$ python3 -q
>>> import numpy as np
>>> np.set_printoptions(suppress=True, linewidth=100)
>>> E = np.loadtxt("data.csv", delimiter=",")
>>> print(E)
[[1. 3. 1. 1. 3. 1.]
 [0. 2. 0. 0. 3. 1.]
 [0. 0. 0. 3. 2. 1.]
 [0. 0. 0. 3. 3. 2.]
 [0. 0. 0. 0. 3. 0.]
 [0. 0. 0. 0. 0. 2.]]
>>> # column 2 repeats column 0
>>> print([round(float(x), 1) for x in np.linalg.svd(E, compute_uv=False)[:3]])
[7.9, 3.7, 2.3]
>>> W0 = np.load("arr.npy")
>>> print(W0)
[[2.1 0.  2.  1.  1. ]
 [2.  1.1 1.  1.  2. ]
 [3.  0.  1.1 3.  2. ]
 [3.  1.  2.  3.1 2. ]
 [2.  0.  2.  1.  1.1]]
>>> vec = np.array([1, -3, -2, 2, 1])
>>> target = W0 @ vec
>>> print(target.round(1))
[1.1 0.7 8.8 4.2 1.1]
>>> print(np.round(np.linalg.solve(W0.T, W0[0]), 1) + 0)
[1. 0. 0. 0. 0.]
>>> print(np.round(np.linalg.solve(W0, target + W0[:, 1]), 1))
[ 1. -2. -2.  2.  1.]
>>> print(round(float(np.linalg.det(W0[::-1])), 1))
-1.4
>>> print(np.einsum("ii->", W0))
8.5
>>> print(np.round(np.poly(W0), 1))
[  1.   -8.5   3.3   6.5 -14.4   1.4]
>>> print(np.round(np.linalg.eigvals(W0).sum().real, 1))
8.5
>>> B = np.array([[-2, 2, -2], [2, 0, 0]])
>>> basis = np.kron(B, W0)
>>> print(basis.shape)
(10, 15)
>>> print(basis)
[[-4.2 -0.  -4.  -2.  -2.   4.2  0.   4.   2.   2.  -4.2 -0.  -4.  -2.  -2. ]
 [-4.  -2.2 -2.  -2.  -4.   4.   2.2  2.   2.   4.  -4.  -2.2 -2.  -2.  -4. ]
 [-6.  -0.  -2.2 -6.  -4.   6.   0.   2.2  6.   4.  -6.  -0.  -2.2 -6.  -4. ]
 [-6.  -2.  -4.  -6.2 -4.   6.   2.   4.   6.2  4.  -6.  -2.  -4.  -6.2 -4. ]
 [-4.  -0.  -4.  -2.  -2.2  4.   0.   4.   2.   2.2 -4.  -0.  -4.  -2.  -2.2]
 [ 4.2  0.   4.   2.   2.   0.   0.   0.   0.   0.   0.   0.   0.   0.   0. ]
 [ 4.   2.2  2.   2.   4.   0.   0.   0.   0.   0.   0.   0.   0.   0.   0. ]
 [ 6.   0.   2.2  6.   4.   0.   0.   0.   0.   0.   0.   0.   0.   0.   0. ]
 [ 6.   2.   4.   6.2  4.   0.   0.   0.   0.   0.   0.   0.   0.   0.   0. ]
 [ 4.   0.   4.   2.   2.2  0.   0.   0.   0.   0.   0.   0.   0.   0.   0. ]]
>>> A = np.loadtxt("x.csv", delimiter=",")
>>> print(A)
[[22.  5. -5. -7. 10.]
 [ 5. 42. 21. 29. 41.]
 [-5. 21. 17. 20. 17.]
 [-7. 29. 20. 26. 25.]
 [10. 41. 17. 25. 42.]]
>>> print(round(float(np.linalg.det(A[::-1])), 1))
-0.0
>>> print(np.round(np.linalg.det(2 * A), 1), round(np.linalg.det(A), 1))
-0.0 -0.0
>>> print(np.einsum("ij,ji->", A, A))
13929.0
>>> print(round(np.linalg.det(A.T), 1))
-0.0
>>> print(np.einsum("ii->", A))
149.0
>>> print(round(float(np.linalg.eigvals(A).sum().real), 1))
149.0
>>> print(np.round(np.linalg.eigvals(A), 1) + 0)
[113.7+0.j  31.4+0.j   3.9+0.j   0. +0.j   0. +0.j]
>>> Uu, sigma, Vt = np.linalg.svd(A)
>>> print(np.argmax(sigma[:-1] / (sigma[1:] + 1e-6)) + 1)
3
>>> B = Uu[:, :3] @ np.diag(sigma[:3]) @ Vt[:3]
>>> print(np.round(np.abs(A - B).max(), 1))
0.0
>>> print(B.round(1))
[[22.  5. -5. -7. 10.]
 [ 5. 42. 21. 29. 41.]
 [-5. 21. 17. 20. 17.]
 [-7. 29. 20. 26. 25.]
 [10. 41. 17. 25. 42.]]
>>> print(np.linalg.matrix_rank(A, rtol=0.05))
2
>>> print(np.linalg.matrix_rank(B))
3
>>> rng = np.random.default_rng(49)
>>> B = A + rng.integers(-2, 3, (5, 3)) @ rng.integers(-2, 3, (3, 5))
>>> print(B)
[[17.  9. -1. -6. 20.]
 [ 8. 37. 24. 28. 43.]
 [-8. 25. 17. 19. 19.]
 [-3. 25. 18. 26. 19.]
 [10. 42. 14. 27. 38.]]
>>> print(B - A)
[[-5.  4.  4.  1. 10.]
 [ 3. -5.  3. -1.  2.]
 [-3.  4.  0. -1.  2.]
 [ 4. -4. -2.  0. -6.]
 [ 0.  1. -3.  2. -4.]]
>>> print(np.round(np.linalg.svd(B - A, compute_uv=False), 1) + 0)
[16.1  8.6  2.4  0.   0. ]
>>> B = W0 / np.linalg.norm(W0, axis=1, keepdims=True)
>>> G = B @ B.T
>>> print(np.argwhere(np.triu(np.abs(G) > 0.95, 1)))
[[0 4]
 [2 3]]
>>> print((np.abs(G) > 0.9).astype(int))
[[1 0 0 1 1]
 [0 1 0 1 0]
 [0 0 1 1 0]
 [1 1 1 1 1]
 [1 0 0 1 1]]
>>> print(round(np.degrees(np.arccos(np.clip(G[2, 3], -1, 1))), 1))
14.6
>>> print((G - 2 * np.eye(5)).round(6).argmax(axis=1))
[4 3 3 2 0]
>>> basis = 3 * np.array([[-1.7, -1.5, 0.6, -0.7],
...     [1.3, 1.7, -1.1, 1.2],
...     [-0.1, 0.7, 0.8, 0.0]])
>>> z = rng.integers(0, 3, 32)
>>> m1 = basis[z] + rng.normal(size=(32, 4))
>>> print(m1.round(1) + 0)
[[-4.3 -4.4  2.7 -2.1]
 [ 4.   4.5 -2.1  4.3]
 [ 0.4  1.3  2.4  1.3]
 [-3.5 -3.6  1.4 -1.2]
 [ 5.   4.6 -3.4  4.2]
 [-3.9 -4.3  0.3 -2.4]
 [ 4.8  4.9 -3.7  3. ]
 [-0.7  1.8  2.8 -1.4]
 [-1.7  0.6  2.7  0. ]
 [-5.9 -3.3  2.9 -1.3]
 [-4.9 -6.2  2.7 -1.3]
 [-0.7  1.1  3.3  0. ]
 [ 5.7  4.1 -3.6  3.4]
 [ 3.7  4.9 -3.6  3. ]
 [-7.9 -4.4  2.2 -1.8]
 [-6.1 -3.7  3.9 -0.7]
 [-6.2 -4.8  1.2 -1.3]
 [-5.  -4.5  3.2 -1.1]
 [ 3.9  6.5 -4.3  4.8]
 [-1.4  3.9  2.9 -0.3]
 [ 3.7  4.4 -3.6  4. ]
 [ 3.5  5.8 -3.3  3. ]
 [ 0.1  1.4  1.7 -1.7]
 [ 0.1  0.2  4.3 -0.1]
 [ 0.5  3.6  2.1  0.3]
 [-1.8  2.   4.1 -0.5]
 [ 3.6  5.7 -4.8  3.2]
 [-0.3  3.6  2.5  1.8]
 [ 3.7  5.8 -3.4  4.6]
 [-5.5 -5.8  2.1 -2.8]
 [ 3.3  5.8 -4.5  2.2]
 [-5.7 -3.3  0.9  0.3]]
>>> blk = np.stack([m1, -3 * m1, m1[::-1]])
>>> print(blk.shape)
(3, 32, 4)
>>> print((blk @ m1.T).shape)
(3, 32, 32)
>>> F = np.array([[0, 3, 0], [0, 0, 0], [2, 0, -1], [0, -2, 0], [0, 0, -2], [0, 0, 0]])
>>> print(np.diff(F, axis=0))
[[ 0 -3  0]
 [ 2  0 -1]
 [-2 -2  1]
 [ 0  2 -2]
 [ 0  0  2]]
>>> print(F.shape)
(6, 3)
>>> print(round(np.linalg.norm(F), 1))
4.7
>>> print(np.round(F.mean(axis=0), 1))
[ 0.3  0.2 -0.5]
>>> print(np.unravel_index(np.abs(F).argmax(), F.shape))
(np.int64(0), np.int64(1))
>>> print(np.linalg.matrix_rank(F))
3
>>> print(F - F[0])
[[ 0  0  0]
 [ 0 -3  0]
 [ 2 -3 -1]
 [ 0 -5  0]
 [ 0 -3 -2]
 [ 0 -3  0]]
>>> F[:, 3]
Traceback (most recent call last):
  File "<python-input-63>", line 1, in <module>
    F[:, 3]
    ~^^^^^^
IndexError: index 3 is out of bounds for axis 1 with size 3
